In [1]: import numpy as np

In [2]: np.set_printoptions(suppress=True, linewidth=100)

In [3]: rd = lambda a: np.round(a, 1) + 0

In [4]: data = np.load("layer12.npy")

In [5]: data
Out[5]: 
array([[ 3,  3,  1, -3,  2],
       [-3, -2,  3,  0,  3],
       [-1, -1,  2,  0, -1],
       [ 0, -2,  1, -1,  1],
       [ 3, -2,  0,  1,  0]])

In [6]: def softmax(z):
   ...:     e = np.exp(z - z.max(axis=-1, keepdims=True))
   ...:     return e / e.sum(axis=-1, keepdims=True)
   ...: 

In [7]: rd(softmax(data[2] + 2))
Out[7]: array([0. , 0. , 0.8, 0.1, 0. ])

In [8]: rd(softmax(data).sum(axis=1))
Out[8]: array([1., 1., 1., 1., 1.])

In [9]: att = data @ data.T / np.sqrt(5)

In [10]: print(rd(softmax(att)))
[[1.  0.  0.  0.  0. ]
 [0.  1.  0.  0.  0. ]
 [0.  0.6 0.4 0.1 0. ]
 [0.  0.7 0.  0.2 0. ]
 [0.  0.  0.  0.  1. ]]

In [11]: softmax(att).round(6).argmax(axis=1)
Out[11]: array([0, 1, 1, 1, 4])

In [12]: left, s, Vt = np.linalg.svd(data, full_matrices=False)

In [13]: rd(np.cumsum(s ** 2) / np.sum(s ** 2))
Out[13]: array([0.5, 0.8, 0.9, 1. , 1. ])

In [14]: rd(s / s[0])
Out[14]: array([1. , 0.8, 0.6, 0.3, 0.2])

In [15]: (s > 1e-8).sum()
Out[15]: np.int64(5)

In [16]: print(rd(s))
[6.5 5.3 3.9 2.  1.2]

In [17]: rd(np.sqrt((s ** 2).sum())), rd(np.linalg.norm(data))
Out[17]: (np.float64(9.5), np.float64(9.5))

In [18]: rd(np.abs(Vt[0]))
Out[18]: array([0.7, 0.6, 0.4, 0.2, 0.1])

In [19]: rd(left.T @ left)
Out[19]: 
array([[1., 0., 0., 0., 0.],
       [0., 1., 0., 0., 0.],
       [0., 0., 1., 0., 0.],
       [0., 0., 0., 1., 0.],
       [0., 0., 0., 0., 1.]])
